% python3 -q
>>> import numpy as np
>>> from numpy import linalg as LA
>>> np.set_printoptions(precision=1, suppress=True, linewidth=120)
>>> def tidy(a):
...     return np.round(a, 1) + 0
... 
>>> E = np.loadtxt("m.csv", delimiter=",")
>>> print(E)
[[ 5.  1.  5.  5.  3.  4.  4.  5.]
 [ 0.  1.  3.  2.  5.  4.  3.  3.]
 [ 5.  1.  4.  2.  1.  4.  1.  1.]
 [ 0.  4.  4.  2.  3. 16.  5.  0.]
 [ 4.  1.  0.  1.  2.  4.  2.  2.]
 [ 4.  0.  3.  0.  2.  0.  2.  5.]
 [ 3.  0.  2.  3.  2.  0.  0.  0.]
 [ 0.  5.  0.  4.  0. 20.  3.  4.]]
>>> other = E / np.sqrt((E ** 2).mean(axis=1, keepdims=True))
>>> print(tidy(other[3]))
[0.  0.6 0.6 0.3 0.5 2.5 0.8 0. ]
>>> print(LA.matrix_rank(E - E.mean(axis=1, keepdims=True)))
7
>>> f, v = E[1], E[5]
>>> print(f @ f)
73.0
>>> p = (f @ v) / (f @ f) * f
>>> print(tidy(p))
[0.  0.5 1.6 1.1 2.7 2.2 1.6 1.6]
>>> print(tidy(E @ LA.pinv(E) @ E))
[[ 5.  1.  5.  5.  3.  4.  4.  5.]
 [ 0.  1.  3.  2.  5.  4.  3.  3.]
 [ 5.  1.  4.  2.  1.  4.  1.  1.]
 [ 0.  4.  4.  2.  3. 16.  5.  0.]
 [ 4.  1.  0.  1.  2.  4.  2.  2.]
 [ 4.  0.  3.  0.  2.  0.  2.  5.]
 [ 3.  0.  2.  3.  2.  0.  0.  0.]
 [ 0.  5.  0.  4.  0. 20.  3.  4.]]
>>> r = LA.matrix_rank(E)
>>> print(r)
7
>>> N = LA.svd(E)[2][r:].T
>>> print(LA.matrix_rank(E.T @ E), LA.matrix_rank(E @ E.T))
7 7
>>> print([int(LA.matrix_rank(E[:, :j + 1])) for j in range(8)])
[1, 2, 3, 4, 5, 5, 6, 7]
>>> f = np.array([-4, -4])
>>> print(np.cross(E[2, :3], E[5, :3]))
[ 3.  1. -4.]
>>> F = np.loadtxt("run8.csv", delimiter=",")
>>> print(F)
[[2. 0. 0. 0. 0.]
 [0. 1. 0. 0. 0.]
 [0. 0. 1. 0. 0.]
 [0. 0. 0. 1. 0.]
 [0. 0. 0. 0. 0.]]
>>> vals, V = LA.eigh(F)
>>> x0 = np.array([0, -1, 0, 3, -3])
>>> print((np.sign(V[:, -1].round(6)) == np.sign(V[0, -1].round(6))).astype(int))
[1 0 0 0 0]
>>> print(V * np.abs(vals) @ V.T)
[[2. 0. 0. 0. 0.]
 [0. 1. 0. 0. 0.]
 [0. 0. 1. 0. 0.]
 [0. 0. 0. 1. 0.]
 [0. 0. 0. 0. 0.]]
>>> print(np.abs(F).sum(axis=1).max(), np.abs(vals).max())
2.0 2.0
>>> print(V * np.maximum(vals, 0) @ V.T)
[[2. 0. 0. 0. 0.]
 [0. 1. 0. 0. 0.]
 [0. 0. 1. 0. 0.]
 [0. 0. 0. 1. 0.]
 [0. 0. 0. 0. 0.]]
>>> print(tidy(x0 @ F @ x0 / (x0 @ x0)), vals[0], vals[-1])
0.5 0.0 2.0
>>> rng = np.random.default_rng(45)
>>> labels = rng.permutation(5)
>>> print(labels)
[2 0 1 3 4]
>>> other = F[labels][:, labels]
>>> print(tidy(np.sort(np.abs(LA.eigvals(other)))))
[0. 1. 1. 1. 2.]
>>> print(np.diag(other))
[1. 2. 1. 1. 0.]
>>> print(np.allclose(other, F))
False
>>> A = np.loadtxt("arr.csv", delimiter=",")
>>> print(A)
[[ 2.  4.  3.  1.]
 [ 0. -6. -6. -2.]
 [-2.  8.  9.  3.]
 [ 4.  0. -2.  0.]]
>>> hat = np.triu(np.array([[-3, 0, 3, -1], [-3, -2, 0, 1], [-2, -2, 1, 1], [2, -1, -3, 1]]), 1) + np.eye(4)
>>> other = hat @ A @ LA.inv(hat)
>>> print(np.trace(other), np.trace(A))
5.0 5.0
>>> print(other)
[[ -8.  28.  56. -82.]
 [  4.  -6. -20.  28.]
 [  2.   8.   1.  -4.]
 [  4.   0. -14.  18.]]
>>> print(tidy(np.poly(other)))
[ 1. -5.  8. -4.  0.]
>>> print(hat @ A - A @ hat)
[[-10.  24.  23.   4.]
 [  4.   0.  -2.  12.]
 [  4.   0.   4. -19.]
 [  0.   0. -12.   6.]]
>>> print(np.allclose(F, F.T))
True
>>> print(F @ F)
[[4. 0. 0. 0. 0.]
 [0. 1. 0. 0. 0.]
 [0. 0. 1. 0. 0.]
 [0. 0. 0. 1. 0.]
 [0. 0. 0. 0. 0.]]
>>> print(tidy(LA.norm(A[2], 1)), tidy(LA.norm(A[2], np.inf)))
22.0 9.0
>>> print(tidy(LA.norm(A, 2)))
16.1
>>> print(tidy(LA.norm(A, axis=1)))
[ 5.5  8.7 12.6  4.5]
>>> print(LA.norm(A, axis=1).argmax())
2
>>> print(A[2] @ A[1])
-108.0
>>> J = np.load("w.npy")
>>> print(J)
[[1 2 0 2 2 1 0 0 2 0]
 [1 2 2 1 0 1 1 1 0 2]
 [1 2 2 1 0 1 1 1 0 2]
 [1 0 0 0 0 1 1 2 0 0]]
>>> U, sv, Vh = LA.svd(J)
>>> print(tidy(sv))
[6.4 3.5 2.3 0. ]
>>> print(np.argmax(sv[:-1] / (sv[1:] + 1e-6)) + 1)
3
>>> other = U[:, :3] @ np.diag(sv[:3]) @ Vh[:3]
>>> print(LA.matrix_rank(J, rtol=0.05))
3
>>> print(LA.matrix_rank(other))
3
>>> print(tidy(LA.norm(J - other) / LA.norm(J)))
0.0
>>> print(tidy(LA.norm(J - other, 2)), tidy(sv[3]))
0.0 0.0
>>> print(tidy(np.abs(J - other).max()))
0.0
>>> K = np.load("block6.npy")
>>> print(K)
[[ 9.  1.  7.  5.  5.  4.  9.  3.  2.  0.  9.  1.  5.]
 [ 4.  8.  2.  0.  8.  9.  2.  2.  0.  7.  6.  6.  9.]
 [ 9.  2.  8.  8.  2.  0.  2.  1.  0.  1.  3.  7.  0.]
 [ 7.  4.  4.  2.  3.  0.  8.  1.  4.  9.  8.  3.  5.]
 [ 0.  3.  0.  8.  9.  1.  2.  2.  8.  1.  3.  3.  9.]
 [ 9.  5.  6.  6.  2.  8.  6.  1.  0.  0.  4.  7.  1.]
 [ 0.  0.  7.  9.  5.  9.  6.  8.  4.  7.  8.  3.  1.]
 [ 0.  0.  0.  0.  0.  0.  0. -6. -6. -3.  3. -7.  1.]
 [ 0.  0.  0.  0.  0.  0.  0. -5.  0.  9.  9.  9.  6.]
 [ 0.  0.  0.  0.  0.  0.  0.  6. -2. -6.  9.  0. -9.]
 [ 0.  0.  0.  0.  0.  0.  0. -8. -1. -4.  5. -9.  0.]
 [ 0.  0.  0.  0.  0.  0.  0.  6. -6. -3. -1. -4. -9.]
 [ 0.  0.  0.  0.  0.  0.  0.  9.  5.  5. -5. -7.  3.]]
>>> other = np.array([[-5, 2],
...     [0, 3],
...     [4, -5],
...     [-2, 0],
...     [-3, 1],
...     [0, -2],
...     [-4, 0],
...     [-3, 4],
...     [1, 4],
...     [1, 0],
...     [-2, -3],
...     [-2, -5],
...     [4, 0]])
>>> print(other.T @ K.T)
[[-85. -31. -65. -56. -24. -84. -60.  21.  12. -80.  27. -53.  19.]
 [-29. -28. -54. -10.  32. -54. -39. -22. -92. -11.  -6.  23. 106.]]
>>> print(np.einsum("ik,kj->ij", K, other))
[[-85. -29.]
 [-31. -28.]
 [-65. -54.]
 [-56. -10.]
 [-24.  32.]
 [-84. -54.]
 [-60. -39.]
 [ 21. -22.]
 [ 12. -92.]
 [-80. -11.]
 [ 27.  -6.]
 [-53.  23.]
 [ 19. 106.]]
>>> print(np.einsum("ik,kj->ji", K, other))
[[-85. -31. -65. -56. -24. -84. -60.  21.  12. -80.  27. -53.  19.]
 [-29. -28. -54. -10.  32. -54. -39. -22. -92. -11.  -6.  23. 106.]]
>>> print(LA.matrix_rank(np.vstack([K, other.T])))
13
>>> print(np.vstack([K, other.T]).shape)
(15, 13)
>>> other = LA.inv(K)
>>> print(tidy(LA.slogdet(K)[0]))
1.0
>>> print(np.allclose(other, K.T))
False
>>> O, r_ = LA.qr(K)
>>> print(tidy(np.abs(np.diag(r_))))
[17.5  7.9  7.2  8.   5.9  6.5  6.1 16.7  9.8 10.6 12.8 13.3  3.2]
>>> print(tidy(abs(r_[0, 0])), tidy(LA.norm(K[:, 0])))
17.5 17.5
>>> U, sv, Vh = LA.svd(K, full_matrices=False)
>>> print(np.allclose(U * sv @ Vh, K))
True
>>> print(tidy(sv / sv[0]))
[1.  0.5 0.5 0.4 0.3 0.3 0.3 0.2 0.1 0.1 0.1 0.1 0. ]
>>> print(np.abs(U[:, 0]).round(6).argmax())
6
>>> print(np.trace(K))
42.0
>>> print(np.allclose(K @ K.T, K.T @ K))
False
>>> print(np.allclose(K, K.T))
False
>>> feats = np.loadtxt("a.csv", delimiter=",")
>>> print(feats)
[[1. 0. 0. 0. 0. 0. 0. 0. 0. 0. 0. 0. 0.]
 [0. 0. 0. 0. 0. 0. 0. 0. 0. 0. 0. 0. 0.]
 [0. 1. 1. 0. 0. 0. 0. 0. 0. 0. 0. 0. 0.]
 [2. 2. 0. 3. 0. 0. 0. 0. 0. 0. 0. 0. 0.]
 [0. 0. 0. 1. 2. 0. 0. 0. 0. 0. 0. 0. 0.]
 [2. 0. 2. 1. 1. 2. 0. 0. 0. 0. 0. 0. 0.]
 [2. 0. 1. 0. 1. 2. 0. 0. 0. 0. 0. 0. 0.]
 [2. 0. 1. 1. 0. 3. 0. 1. 0. 0. 0. 0. 0.]
 [3. 3. 0. 3. 2. 3. 2. 0. 3. 0. 0. 0. 0.]
 [1. 0. 3. 1. 2. 0. 3. 1. 0. 0. 0. 0. 0.]
 [0. 2. 1. 2. 2. 0. 2. 3. 2. 3. 1. 0. 0.]
 [0. 1. 2. 1. 3. 2. 3. 2. 0. 1. 0. 1. 0.]
 [3. 2. 2. 0. 3. 1. 2. 0. 1. 2. 2. 2. 3.]]
>>> other = feats + rng.integers(-2, 3, (13, 12)) @ rng.integers(-2, 3, (12, 13))
>>> print(other)
[[  9.  -7.   5.  -9.  -8.  -3.   1.   4.  -2.  -1.  -4.   0.  -7.]
 [  5. -11.  -1.  -9. -10.   4.   2.   9.  -7.  -4.  -2.  -5.  -3.]
 [  1. -11.  -5.  -4. -11.  -2.  -8.   6.  -7.  -7.  -2.   3.  -4.]
 [ -6.   1. -14.   8.   5.   7.  -7.  -6.   3.   0.   0.  -7.  16.]
 [-12.  -5. -18.  11.  12.  -2. -14.  -3.   6.  -8.   1.   3.  10.]
 [  4.  -4.  12.   1.  -6.   1.  12.   7. -11.  -8.   5.   4.  -8.]
 [  7.   5.   7.   4.   0.  19.   3.   8.  -1.  -7.  -8.  11.  12.]
 [ 15.  13.  -4.   4.   8.  14.  -3.  -7.   4.  11.   2.   1.   4.]
 [  4.   9.   2.   4.  -4.   9.   1.  -4.   1.  -5.  17.   9. -13.]
 [ -1.   4.  16. -12.   0.  -8.   7.  -3.   4.   8.  -2.  -7.  -6.]
 [  7.   2.   1.   5.   7.  -4.  11.  -6.   3.  11.   3. -10.   2.]
 [ -6.  -6.  11.  -1.  -1.   0.  10.   4.  -4.  -6.  -7.   0.  10.]
 [  7.   8.  23.  -8.   5.  -1.  12.   7. -11.   6.   7.  -2.  -3.]]
>>> print(tidy(LA.svd(other - feats, compute_uv=False)))
[58.4 42.3 34.2 31.9 24.6 18.6 14.1 12.7  6.8  5.1  1.7  0.4  0. ]
>>> blk = np.stack([other, 5 * other, other[::-1]])
>>> print((blk @ other.T).shape)
(3, 13, 13)
>>> print(np.einsum("bij,cij->bc", blk, blk))
[[  9645.  48225.   -974.]
 [ 48225. 241125.  -4870.]
 [  -974.  -4870.   9645.]]
>>> print(tidy(LA.norm(blk, axis=(1, 2))))
[ 98.2 491.   98.2]
>>> C2 = feats.T @ feats
>>> print(tidy(LA.svd(feats, compute_uv=False) ** 2))
[161.9  36.3  25.8  20.3   9.2   7.4   4.    2.8   1.6   0.5   0.1   0.    0. ]
>>> print(LA.matrix_rank(C2))
12
>>> print(np.allclose(C2, C2.T))
True
>>> print((feats @ feats.T).shape)
(13, 13)
>>> print(np.trace(C2), (feats ** 2).sum())
270.0 270.0
>>> W0 = np.load("test1.npy")
>>> print(tidy(W0))
[[-0.7  0.  -0.7  0.   0.   0.   0.   0.   0.   0. ]
 [ 0.   1.   0.   0.   0.   0.   0.   0.   0.   0. ]
 [ 0.7  0.  -0.7  0.   0.   0.   0.   0.   0.   0. ]
 [ 0.   0.   0.   1.   0.   0.   0.   0.   0.   0. ]
 [ 0.   0.   0.   0.   1.   0.   0.   0.   0.   0. ]
 [ 0.   0.   0.   0.   0.   1.   0.   0.   0.   0. ]
 [ 0.   0.   0.   0.   0.   0.   1.   0.   0.   0. ]
 [ 0.   0.   0.   0.   0.   0.   0.   1.   0.   0. ]
 [ 0.   0.   0.   0.   0.   0.   0.   0.   1.   0. ]
 [ 0.   0.   0.   0.   0.   0.   0.   0.   0.   1. ]]
>>> O, r_ = LA.qr(W0)
>>> print(np.allclose(r_.T @ r_, W0.T @ W0))
True
>>> print(tidy(O))
[[-0.7  0.   0.7  0.   0.   0.   0.   0.   0.   0. ]
 [ 0.   1.   0.   0.   0.   0.   0.   0.   0.   0. ]
 [ 0.7  0.   0.7  0.   0.   0.   0.   0.   0.   0. ]
 [ 0.   0.   0.   1.   0.   0.   0.   0.   0.   0. ]
 [ 0.   0.   0.   0.   1.   0.   0.   0.   0.   0. ]
 [ 0.   0.   0.   0.   0.   1.   0.   0.   0.   0. ]
 [ 0.   0.   0.   0.   0.   0.   1.   0.   0.   0. ]
 [ 0.   0.   0.   0.   0.   0.   0.   1.   0.   0. ]
 [ 0.   0.   0.   0.   0.   0.   0.   0.   1.   0. ]
 [ 0.   0.   0.   0.   0.   0.   0.   0.   0.   1. ]]
>>> print(O.shape, r_.shape)
(10, 10) (10, 10)
>>> print(tidy(O @ r_))
[[-0.7  0.  -0.7  0.   0.   0.   0.   0.   0.   0. ]
 [ 0.   1.   0.   0.   0.   0.   0.   0.   0.   0. ]
 [ 0.7  0.  -0.7  0.   0.   0.   0.   0.   0.   0. ]
 [ 0.   0.   0.   1.   0.   0.   0.   0.   0.   0. ]
 [ 0.   0.   0.   0.   1.   0.   0.   0.   0.   0. ]
 [ 0.   0.   0.   0.   0.   1.   0.   0.   0.   0. ]
 [ 0.   0.   0.   0.   0.   0.   1.   0.   0.   0. ]
 [ 0.   0.   0.   0.   0.   0.   0.   1.   0.   0. ]
 [ 0.   0.   0.   0.   0.   0.   0.   0.   1.   0. ]
 [ 0.   0.   0.   0.   0.   0.   0.   0.   0.   1. ]]
>>> print(abs(r_[0, 0]), tidy(LA.norm(W0[:, 0])))
1.0 1.0
>>> labels = rng.permutation(10)
>>> print(labels)
[0 5 8 3 4 9 1 7 6 2]
>>> other = W0[labels][:, labels]
>>> print(tidy(other))
[[-0.7  0.   0.   0.   0.   0.   0.   0.   0.  -0.7]
 [ 0.   1.   0.   0.   0.   0.   0.   0.   0.   0. ]
 [ 0.   0.   1.   0.   0.   0.   0.   0.   0.   0. ]
 [ 0.   0.   0.   1.   0.   0.   0.   0.   0.   0. ]
 [ 0.   0.   0.   0.   1.   0.   0.   0.   0.   0. ]
 [ 0.   0.   0.   0.   0.   1.   0.   0.   0.   0. ]
 [ 0.   0.   0.   0.   0.   0.   1.   0.   0.   0. ]
 [ 0.   0.   0.   0.   0.   0.   0.   1.   0.   0. ]
 [ 0.   0.   0.   0.   0.   0.   0.   0.   1.   0. ]
 [ 0.7  0.   0.   0.   0.   0.   0.   0.   0.  -0.7]]
>>> print(tidy(np.diag(other)))
[-0.7  1.   1.   1.   1.   1.   1.   1.   1.  -0.7]
>>> print(tidy(LA.det(other)), tidy(LA.det(W0[labels])))
1.0 -1.0
>>> U, sv, Vh = LA.svd(other, full_matrices=False)
>>> print(U.shape, sv.shape, Vh.shape)
(10, 10) (10,) (10, 10)
>>> print(tidy(U.T @ other @ Vh.T))
[[1. 0. 0. 0. 0. 0. 0. 0. 0. 0.]
 [0. 1. 0. 0. 0. 0. 0. 0. 0. 0.]
 [0. 0. 1. 0. 0. 0. 0. 0. 0. 0.]
 [0. 0. 0. 1. 0. 0. 0. 0. 0. 0.]
 [0. 0. 0. 0. 1. 0. 0. 0. 0. 0.]
 [0. 0. 0. 0. 0. 1. 0. 0. 0. 0.]
 [0. 0. 0. 0. 0. 0. 1. 0. 0. 0.]
 [0. 0. 0. 0. 0. 0. 0. 1. 0. 0.]
 [0. 0. 0. 0. 0. 0. 0. 0. 1. 0.]
 [0. 0. 0. 0. 0. 0. 0. 0. 0. 1.]]
>>> print(sv / sv[0])
[1. 1. 1. 1. 1. 1. 1. 1. 1. 1.]
